$ ipython --no-banner

In [1]: import numpy as np

In [2]: import numpy.linalg as la

In [3]: np.set_printoptions(precision=2, suppress=True, linewidth=100, legacy="1.25")

In [4]: feats = np.load("arr.npy")

In [5]: feats
Out[5]: 
array([[1.  , 0.7 , 0.49, 0.34, 0.24, 0.17, 0.12, 0.08, 0.06, 0.04, 0.03, 0.02, 0.01, 0.01],
       [0.7 , 1.  , 0.7 , 0.49, 0.34, 0.24, 0.17, 0.12, 0.08, 0.06, 0.04, 0.03, 0.02, 0.01],
       [0.49, 0.7 , 1.  , 0.7 , 0.49, 0.34, 0.24, 0.17, 0.12, 0.08, 0.06, 0.04, 0.03, 0.02],
       [0.34, 0.49, 0.7 , 1.  , 0.7 , 0.49, 0.34, 0.24, 0.17, 0.12, 0.08, 0.06, 0.04, 0.03],
       [0.24, 0.34, 0.49, 0.7 , 1.  , 0.7 , 0.49, 0.34, 0.24, 0.17, 0.12, 0.08, 0.06, 0.04],
       [0.17, 0.24, 0.34, 0.49, 0.7 , 1.  , 0.7 , 0.49, 0.34, 0.24, 0.17, 0.12, 0.08, 0.06],
       [0.12, 0.17, 0.24, 0.34, 0.49, 0.7 , 1.  , 0.7 , 0.49, 0.34, 0.24, 0.17, 0.12, 0.08],
       [0.08, 0.12, 0.17, 0.24, 0.34, 0.49, 0.7 , 1.  , 0.7 , 0.49, 0.34, 0.24, 0.17, 0.12],
       [0.06, 0.08, 0.12, 0.17, 0.24, 0.34, 0.49, 0.7 , 1.  , 0.7 , 0.49, 0.34, 0.24, 0.17],
       [0.04, 0.06, 0.08, 0.12, 0.17, 0.24, 0.34, 0.49, 0.7 , 1.  , 0.7 , 0.49, 0.34, 0.24],
       [0.03, 0.04, 0.06, 0.08, 0.12, 0.17, 0.24, 0.34, 0.49, 0.7 , 1.  , 0.7 , 0.49, 0.34],
       [0.02, 0.03, 0.04, 0.06, 0.08, 0.12, 0.17, 0.24, 0.34, 0.49, 0.7 , 1.  , 0.7 , 0.49],
       [0.01, 0.02, 0.03, 0.04, 0.06, 0.08, 0.12, 0.17, 0.24, 0.34, 0.49, 0.7 , 1.  , 0.7 ],
       [0.01, 0.01, 0.02, 0.03, 0.04, 0.06, 0.08, 0.12, 0.17, 0.24, 0.34, 0.49, 0.7 , 1.  ]])

In [6]: f, v = feats[12], feats[0]

In [7]: np.round(f @ f, 2)
Out[7]: 2.45

In [8]: p = (f @ v) / (f @ f) * f

In [9]: v - p
Out[9]: 
array([ 1.  ,  0.7 ,  0.49,  0.34,  0.24,  0.16,  0.11,  0.07,  0.04,  0.01, -0.01, -0.03, -0.06,
       -0.04])

In [10]: p.round(2) + 0
Out[10]: array([0.  , 0.  , 0.  , 0.  , 0.  , 0.01, 0.01, 0.01, 0.02, 0.03, 0.04, 0.05, 0.07, 0.05])
